% ipython --no-banner

In [1]: import numpy as np

In [2]: np.set_printoptions(suppress=True, linewidth=140)

In [3]: tidy = lambda a: np.round(a, 2) + 0

In [4]: W0 = np.loadtxt("mat.csv", delimiter=",")

In [5]: W0
Out[5]: 
array([[1., 0., 0., 0., 0., 0., 0., 0.],
       [0., 0., 0., 1., 0., 0., 0., 0.],
       [0., 1., 0., 0., 0., 0., 0., 0.],
       [0., 0., 0., 0., 1., 0., 0., 0.],
       [0., 0., 0., 0., 0., 1., 0., 0.],
       [0., 0., 0., 0., 0., 0., 1., 0.],
       [0., 0., 0., 0., 0., 0., 0., 1.],
       [0., 0., 1., 0., 0., 0., 0., 0.]])

In [6]: A2 = np.linalg.inv(W0)

In [7]: W0 @ A2
Out[7]: 
array([[1., 0., 0., 0., 0., 0., 0., 0.],
       [0., 1., 0., 0., 0., 0., 0., 0.],
       [0., 0., 1., 0., 0., 0., 0., 0.],
       [0., 0., 0., 1., 0., 0., 0., 0.],
       [0., 0., 0., 0., 1., 0., 0., 0.],
       [0., 0., 0., 0., 0., 1., 0., 0.],
       [0., 0., 0., 0., 0., 0., 1., 0.],
       [0., 0., 0., 0., 0., 0., 0., 1.]])

In [8]: x0 = np.array([6, -4, 6, 7, -7, -8, -2, -1])

In [9]: 8 - np.linalg.matrix_rank(W0 - np.eye(8), tol=1e-8)
Out[9]: np.int64(2)

In [10]: tidy(np.linalg.inv(W0))
Out[10]: 
array([[1., 0., 0., 0., 0., 0., 0., 0.],
       [0., 0., 1., 0., 0., 0., 0., 0.],
       [0., 0., 0., 0., 0., 0., 0., 1.],
       [0., 1., 0., 0., 0., 0., 0., 0.],
       [0., 0., 0., 1., 0., 0., 0., 0.],
       [0., 0., 0., 0., 1., 0., 0., 0.],
       [0., 0., 0., 0., 0., 1., 0., 0.],
       [0., 0., 0., 0., 0., 0., 1., 0.]])

In [11]: tidy(np.linalg.det(W0))
Out[11]: np.float64(1.0)

In [12]: [p for p in range(1, 25) if np.allclose(np.linalg.matrix_power(W0, p), np.eye(8))]
Out[12]: [7, 14, 21]

In [13]: E = np.load("test17.npy")

In [14]: E
Out[14]: 
array([[-1.85,  2.83,  2.76, -0.79, -2.39, -0.7 ],
       [ 0.79,  0.54,  2.08,  1.26,  3.14,  1.91],
       [-4.33, -0.42,  0.78,  3.01,  1.37,  0.9 ],
       [ 3.16, -2.69,  0.02,  1.06,  3.96,  1.68],
       [-2.78, -0.6 , -2.08,  0.76, -1.24, -0.78],
       [-0.77, -1.81,  0.14,  0.82,  0.14, -0.17],
       [ 0.  ,  0.71, -3.18, -1.38, -2.08, -1.2 ],
       [-0.27, -1.62,  2.44,  3.22,  5.  ,  2.67]])

In [15]: r = np.linalg.matrix_rank(E)

In [16]: r
Out[16]: np.int64(4)

In [17]: null = np.linalg.svd(E)[2][r:].T

In [18]: np.allclose(E @ null, 0)
Out[18]: True

In [19]: np.linalg.matrix_rank(E.T @ E), np.linalg.matrix_rank(E @ E.T)
Out[19]: (np.int64(4), np.int64(4))

In [20]: [int(np.linalg.matrix_rank(np.delete(E, i, axis=0))) for i in range(8)]
Out[20]: [4, 4, 4, 4, 4, 4, 4, 4]

In [21]: [int(np.linalg.matrix_rank(E[:, :j + 1])) for j in range(6)]
Out[21]: [1, 2, 3, 4, 4, 4]

In [22]: [int(np.linalg.matrix_rank(E[:i])) for i in range(1, len(E) + 1)]
Out[22]: [1, 2, 3, 4, 4, 4, 4, 4]

In [23]: tidy(E @ null)
Out[23]: 
array([[0., 0.],
       [0., 0.],
       [0., 0.],
       [0., 0.],
       [0., 0.],
       [0., 0.],
       [0., 0.],
       [0., 0.]])

In [24]: left, sig, Vt = np.linalg.svd(E)

In [25]: np.argmax(sig[:-1] / (sig[1:] + 1e-6)) + 1
Out[25]: np.int64(4)

In [26]: A2 = left[:, :4] @ np.diag(sig[:4]) @ Vt[:4]

In [27]: np.linalg.matrix_rank(A2)
Out[27]: np.int64(4)

In [28]: tidy(np.linalg.norm(E - A2) / np.linalg.norm(E))
Out[28]: np.float64(0.0)

In [29]: K = np.load("out2.npy")

In [30]: K
Out[30]: 
array([[-0.8 ,  0.6 ,  2.2 ,  1.4 ,  0.4 , -0.1 ,  1.  ,  1.7 ,  0.1 , -1.3 ],
       [ 0.5 , -1.3 , -1.  , -1.  , -0.6 ,  1.4 , -0.5 ,  0.2 ,  0.7 , -0.6 ],
       [ 0.  , -0.8 , -0.4 ,  1.  , -1.  ,  0.5 ,  0.6 , -1.2 ,  0.4 ,  0.7 ],
       [-0.5 , -0.3 ,  0.5 ,  0.2 , -0.1 , -0.3 , -0.3 , -1.3 , -2.  , -0.6 ],
       [ 0.8 ,  0.1 ,  0.9 ,  1.9 ,  0.2 , -1.1 ,  0.8 , -0.1 ,  1.5 , -1.5 ],
       [ 0.6 ,  0.2 , -0.8 , -0.9 ,  1.1 , -0.4 ,  0.1 ,  0.7 , -0.1 , -0.8 ],
       [-0.1 , -0.6 ,  0.8 ,  1.  , -0.7 ,  1.  , -1.3 , -0.1 , -0.1 ,  1.4 ],
       [ 0.  ,  1.6 , -1.4 , -1.  , -0.8 ,  0.4 ,  0.9 ,  0.5 ,  0.9 , -1.6 ],
       [ 0.59,  0.24, -0.73, -0.97,  1.06, -0.36,  0.11,  0.76, -0.12, -0.8 ],
       [ 2.7 ,  0.3 ,  0.  , -0.7 ,  0.2 ,  0.5 , -1.5 , -0.5 ,  0.7 ,  1.8 ]])

In [31]: cov = K.T @ K

In [32]: tidy(np.diag(cov))
Out[32]: array([ 9.79,  5.9 , 10.83, 11.85,  5.07,  5.22,  7.11,  7.65,  8.24, 14.19])

In [33]: data = np.array([[0, -1, -1, 1, -2],
    ...:     [0, 0, 0, -1, 2],
    ...:     [0, 0, 0, 0, 1],
    ...:     [0, 0, 0, 0, -2],
    ...:     [0, 0, 0, 0, 0]])

In [34]: left, sig, Vt = np.linalg.svd(data)

In [35]: V = Vt[:(sig > 1e-8).sum()]

In [36]: rng = np.random.default_rng(8324)

In [37]: x0 = data[2] + 5 * data[3] + rng.integers(2) * np.eye(5)[2]

In [38]: x0
Out[38]: array([ 0.,  0.,  1.,  0., -9.])

In [39]: tidy(V.T @ V)
Out[39]: 
array([[0. , 0. , 0. , 0. , 0. ],
       [0. , 0.5, 0.5, 0. , 0. ],
       [0. , 0.5, 0.5, 0. , 0. ],
       [0. , 0. , 0. , 1. , 0. ],
       [0. , 0. , 0. , 0. , 1. ]])

In [40]: tidy(np.diag(V.T @ V))
Out[40]: array([0. , 0.5, 0.5, 1. , 1. ])

In [41]: tidy(np.linalg.norm(x0 - V.T @ V @ x0))
Out[41]: np.float64(0.71)

In [42]: r = np.linalg.matrix_rank(data)

In [43]: r
Out[43]: np.int64(3)

In [44]: null = np.linalg.svd(data)[2][r:].T

In [45]: np.linalg.matrix_rank(data.T @ data), np.linalg.matrix_rank(data @ data.T)
Out[45]: (np.int64(3), np.int64(3))

In [46]: [int(np.linalg.matrix_rank(np.delete(data, i, axis=0))) for i in range(5)]
Out[46]: [2, 2, 3, 3, 3]

In [47]: [int(np.linalg.matrix_rank(data[:, :j + 1])) for j in range(5)]
Out[47]: [0, 1, 1, 2, 3]

In [48]: m1 = np.load("dump.npy")

In [49]: m1
Out[49]: 
array([[ -8,  -8,  10, -10,   8,   6],
       [  0,   0,   0,   0,   0,   0],
       [  0,   0,   0,   0,   0,   0],
       [  0,   0,   0,   0,   0,   0],
       [ -8,  -8,  10, -10,   8,   6],
       [ -4,  -4,   5,  -5,   4,   3]])

In [50]: left, sig, Vt = np.linalg.svd(m1)

In [51]: V = Vt[:(sig > 1e-8).sum()]

In [52]: x0 = m1[2] + 2 * m1[0] + rng.integers(2) * np.eye(6)[0]

In [53]: x0
Out[53]: array([-15., -16.,  20., -20.,  16.,  12.])

In [54]: np.linalg.matrix_rank(np.vstack([m1, x0]))
Out[54]: np.int64(2)

In [55]: tidy(V.T @ V)
Out[55]: 
array([[ 0.15,  0.15, -0.19,  0.19, -0.15, -0.11],
       [ 0.15,  0.15, -0.19,  0.19, -0.15, -0.11],
       [-0.19, -0.19,  0.23, -0.23,  0.19,  0.14],
       [ 0.19,  0.19, -0.23,  0.23, -0.19, -0.14],
       [-0.15, -0.15,  0.19, -0.19,  0.15,  0.11],
       [-0.11, -0.11,  0.14, -0.14,  0.11,  0.08]])

In [56]: labels = rng.permutation(6)

In [57]: labels
Out[57]: array([1, 3, 5, 4, 0, 2])

In [58]: A2 = m1[labels][:, labels]

In [59]: tidy(np.sort(np.abs(np.linalg.eigvals(A2))))
Out[59]: array([0., 0., 0., 0., 0., 3.])

In [60]: np.trace(A2)
Out[60]: np.int64(3)

In [61]: np.diag(A2)
Out[61]: array([ 0,  0,  3,  8, -8,  0])

In [62]: tidy(np.linalg.det(A2)), tidy(np.linalg.det(m1[labels]))
Out[62]: (np.float64(0.0), np.float64(0.0))

In [63]: A2
Out[63]: 
array([[  0,   0,   0,   0,   0,   0],
       [  0,   0,   0,   0,   0,   0],
       [ -4,  -5,   3,   4,  -4,   5],
       [ -8, -10,   6,   8,  -8,  10],
       [ -8, -10,   6,   8,  -8,  10],
       [  0,   0,   0,   0,   0,   0]])

In [64]: M = np.loadtxt("sample2.csv", delimiter=",")

In [65]: tidy(M)
Out[65]: 
array([[-0.47,  0.22, -0.45, -0.1 ,  0.34,  0.63],
       [ 0.06, -0.47,  0.43, -0.65,  0.  ,  0.41],
       [ 0.42, -0.48, -0.21,  0.55, -0.14,  0.49],
       [ 0.3 ,  0.42, -0.28, -0.33, -0.71,  0.21],
       [ 0.06,  0.52,  0.69,  0.33,  0.03,  0.38],
       [ 0.71,  0.24, -0.15, -0.22,  0.6 , -0.02]])

In [66]: tidy(M[:, 2] @ M[:, 4])
Out[66]: np.float64(0.0)

In [67]: tidy(np.linalg.norm(M, axis=0))
Out[67]: array([1., 1., 1., 1., 1., 1.])

In [68]: tidy(np.linalg.svd(M, compute_uv=False))
Out[68]: array([1., 1., 1., 1., 1., 1.])

In [69]: A2 = M / np.sqrt((M ** 2).mean(axis=1, keepdims=True))

In [70]: tidy(A2[3])
Out[70]: array([ 0.73,  1.04, -0.68, -0.81, -1.73,  0.52])

In [71]: np.linalg.matrix_rank(M - M.mean(axis=1, keepdims=True))
Out[71]: np.int64(5)

In [72]: np.linalg.matrix_rank(A2) == np.linalg.matrix_rank(M)
Out[72]: np.True_

In [73]: x0 = np.array([-1, 3, 1, 2, 3, 3])

In [74]: tidy(np.abs(np.linalg.eigvals(M)))
Out[74]: array([1., 1., 1., 1., 1., 1.])

In [75]: tidy(np.linalg.norm(x0)), tidy(np.linalg.norm(M @ x0))
Out[75]: (np.float64(5.74), np.float64(5.74))

In [76]: tidy(np.linalg.inv(M))
Out[76]: 
array([[-0.47,  0.06,  0.42,  0.3 ,  0.06,  0.71],
       [ 0.22, -0.47, -0.48,  0.42,  0.52,  0.24],
       [-0.45,  0.43, -0.21, -0.28,  0.69, -0.15],
       [-0.1 , -0.65,  0.55, -0.33,  0.33, -0.22],
       [ 0.34,  0.  , -0.14, -0.71,  0.03,  0.6 ],
       [ 0.63,  0.41,  0.49,  0.21,  0.38, -0.02]])

In [77]: mat = np.loadtxt("w.csv", delimiter=",")

In [78]: mat
Out[78]: 
array([[1., 0., 0., 0., 0., 0., 0., 0., 0.],
       [2., 1., 0., 0., 0., 0., 0., 0., 0.],
       [1., 0., 1., 0., 0., 0., 0., 0., 0.],
       [1., 0., 1., 1., 0., 0., 0., 0., 0.],
       [1., 1., 2., 2., 1., 0., 0., 0., 0.],
       [1., 2., 1., 2., 0., 1., 0., 0., 0.],
       [1., 1., 1., 2., 0., 0., 1., 0., 0.],
       [1., 2., 0., 2., 1., 2., 2., 1., 0.],
       [1., 1., 0., 2., 2., 0., 1., 2., 1.]])

In [79]: tidy(np.sort(np.linalg.eigvals(mat)))
Out[79]: array([1., 1., 1., 1., 1., 1., 1., 1., 1.])

In [80]: np.linalg.matrix_rank(m1, rtol=0.1)
Out[80]: np.int64(1)

In [81]: np.linalg.cond(m1) > 100
Out[81]: np.True_

In [82]: [round(float(x), 2) for x in np.linalg.svd(m1, compute_uv=False)[:3]]
Out[82]: [31.03, 0.0, 0.0]

In [83]: tidy(np.linalg.norm(m1, 2) / np.linalg.norm(m1))
Out[83]: np.float64(1.0)

In [84]: np.argsort(-np.linalg.norm(m1, axis=0).round(6), kind="stable")[:3]
Out[84]: array([2, 3, 0])

In [85]: J = np.load("block0.npy")

In [86]: J
Out[86]: 
array([[  5,   5,  -1],
       [ 11,  12,   6],
       [ 17,   3,  14],
       [ 14,  -1,  16],
       [ 14,  -4,   9],
       [  6,  -4,  13],
       [ -1,   5,  21],
       [  1,  -2,  24],
       [ -5,   1,  21],
       [-10,  -6,  19],
       [ -4,  -2,  14],
       [ -9, -10,  13],
       [-10, -15,  18],
       [-11, -13,  15],
       [-15, -20,   7],
       [-24, -18,  12],
       [-16, -17,  21],
       [-25, -26,  19],
       [-27, -22,  17],
       [-30, -20,  22],
       [-34, -11,  19],
       [-31,  -8,  28],
       [-40,   0,  35],
       [-31,   1,  35],
       [-37,   1,  28],
       [-41,   3,  35],
       [-43,   1,  38],
       [-46,   7,  42],
       [-44,   3,  43],
       [-52,   8,  46],
       [-50,   2,  50],
       [-53,  -1,  59],
       [-55,  -5,  55]])

In [87]: x0 = np.array([0, 1, -2])

In [88]: target = J @ x0

In [89]: target
Out[89]: 
array([   7,    0,  -25,  -33,  -22,  -30,  -37,  -50,  -41,  -44,  -30,  -36,  -51,  -43,  -34,  -42,  -59,  -64,  -56,  -64,  -49,  -64,
        -70,  -69,  -55,  -67,  -75,  -77,  -83,  -84,  -98, -119, -115])

In [90]: tidy(np.linalg.pinv(J) @ J)
Out[90]: 
array([[1., 0., 0.],
       [0., 1., 0.],
       [0., 0., 1.]])

In [91]: target = target + 0.1 * rng.normal(size=33)

In [92]: tidy(target)
Out[92]: 
array([   7.09,    0.05,  -24.9 ,  -32.89,  -22.02,  -29.89,  -36.96,  -49.97,  -41.  ,  -44.07,  -29.99,  -35.93,  -51.16,  -42.88,
        -33.93,  -41.92,  -58.97,  -63.92,  -55.99,  -63.98,  -49.18,  -64.  ,  -69.95,  -68.9 ,  -54.87,  -67.08,  -75.06,  -76.97,
        -83.15,  -84.16,  -98.06, -118.85, -114.97])

In [93]: b, *_ = np.linalg.lstsq(J, target)

In [94]: tidy(J.T @ (target - J @ b))
Out[94]: array([0., 0., 0.])

In [95]: [round(float(np.linalg.norm(np.linalg.solve(J.T @ J + lam * np.eye(3), J.T @ target))), 2) for lam in (0, 1, 10, 100)]
Out[95]: [2.23, 2.23, 2.23, 2.18]

In [96]: tidy(np.linalg.norm(target - J @ b))
Out[96]: np.float64(0.48)
